>>> import numpy as np
>>> import numpy.linalg as la
>>> np.set_printoptions(precision=2, suppress=True, linewidth=120)
>>> rd = lambda a: np.round(a, 2) + 0
>>> out = np.array([[-2, 3, -2, 0, 1, 3, -2, 2, -1],
...     [3, -3, 0, -2, -2, -2, -1, -1, -1],
...     [-2, 0, -3, 3, -1, -3, 3, -3, -2],
...     [-2, 0, 1, -1, 1, 3, 2, 2, -3],
...     [-2, 1, 3, 3, -1, -3, 0, -2, -1],
...     [2, 1, 2, -2, -2, 3, 0, 1, -2],
...     [2, 3, -2, 1, -2, 0, -1, 1, -2],
...     [-1, -1, 0, 1, -2, 1, 3, 1, 3],
...     [-3, -3, 3, -3, -2, -2, -1, 3, 1]])
>>> E = out + out.T
>>> E
array([[-4,  6, -4, -2, -1,  5,  0,  1, -4],
       [ 6, -6,  0, -2, -1, -1,  2, -2, -4],
       [-4,  0, -6,  4,  2, -1,  1, -3,  1],
       [-2, -2,  4, -2,  4,  1,  3,  3, -6],
       [-1, -1,  2,  4, -2, -5, -2, -4, -3],
       [ 5, -1, -1,  1, -5,  6,  0,  2, -4],
       [ 0,  2,  1,  3, -2,  0, -2,  4, -3],
       [ 1, -2, -3,  3, -4,  2,  4,  2,  6],
       [-4, -4,  1, -6, -3, -4, -3,  6,  2]])
>>> # symmetric
>>> out = E[0, 0] * E[1:] - np.outer(E[1:, 0], E[0])
>>> out
array([[  0, -12,  24,  20,  10, -26,  -8,   2,  40],
       [  0,  24,   8, -24, -12,  24,  -4,  16, -20],
       [  0,  20, -24,   4, -18,   6, -12, -10,  16],
       [  0,  10, -12, -18,   7,  25,   8,  17,   8],
       [  0, -26,  24,   6,  25, -49,   0, -13,  36],
       [  0,  -8,  -4, -12,   8,   0,   8, -16,  12],
       [  0,   2,  16, -10,  17, -13, -16,  -9, -20],
       [  0,  40, -20,  16,   8,  36,  12, -20, -24]])
>>> E[:, 0] / E[0, 0]
array([ 1.  , -1.5 ,  1.  ,  0.5 ,  0.25, -1.25, -0.  , -0.25,  1.  ])
>>> la.matrix_rank(out), la.matrix_rank(E)
(np.int64(8), np.int64(9))
>>> np.flatnonzero(~out.round(6).any(axis=1))
array([], dtype=int64)
>>> x0 = np.array([2, 2, 0, 3, 2, 2, 0, 0, 0])
>>> target = E @ x0
>>> target
array([  6, -10,   6,  -4,  -6,  13,   9,   3, -48])
>>> rd(la.solve(E, E[:, 1]))
array([0., 1., 0., 0., 0., 0., 0., 0., 0.])
>>> rd(la.solve(E.T, E[1]))
array([0., 1., 0., 0., 0., 0., 0., 0., 0.])
>>> F = np.load("layer16.npy")
>>> F
array([[1.  , 0.7 , 0.49, 0.34, 0.24, 0.17, 0.12],
       [0.7 , 1.  , 0.7 , 0.49, 0.34, 0.24, 0.17],
       [0.49, 0.7 , 1.  , 0.7 , 0.49, 0.34, 0.24],
       [0.34, 0.49, 0.7 , 1.  , 0.7 , 0.49, 0.34],
       [0.24, 0.34, 0.49, 0.7 , 1.  , 0.7 , 0.49],
       [0.17, 0.24, 0.34, 0.49, 0.7 , 1.  , 0.7 ],
       [0.12, 0.17, 0.24, 0.34, 0.49, 0.7 , 1.  ]])
>>> # symmetric, so the eigenvalues are real
>>> f = np.array([3, 3, 3])
>>> rd(np.convolve(F[6], f))
array([0.36, 0.87, 1.59, 2.25, 3.21, 4.59, 6.57, 5.1 , 3.  ])
>>> rd(np.polyval(f, F[6]))
array([3.4 , 3.6 , 3.89, 4.37, 5.19, 6.57, 9.  ])
>>> rd(np.array([np.convolve(row, f, "same") for row in F]))
array([[5.1 , 6.57, 4.59, 3.21, 2.25, 1.59, 0.87],
       [5.1 , 7.2 , 6.57, 4.59, 3.21, 2.25, 1.23],
       [3.57, 6.57, 7.2 , 6.57, 4.59, 3.21, 1.74],
       [2.49, 4.59, 6.57, 7.2 , 6.57, 4.59, 2.49],
       [1.74, 3.21, 4.59, 6.57, 7.2 , 6.57, 3.57],
       [1.23, 2.25, 3.21, 4.59, 6.57, 7.2 , 5.1 ],
       [0.87, 1.59, 2.25, 3.21, 4.59, 6.57, 5.1 ]])
>>> rd(np.cross(F[6, :3], F[4, :3]))
array([0., 0., 0.])
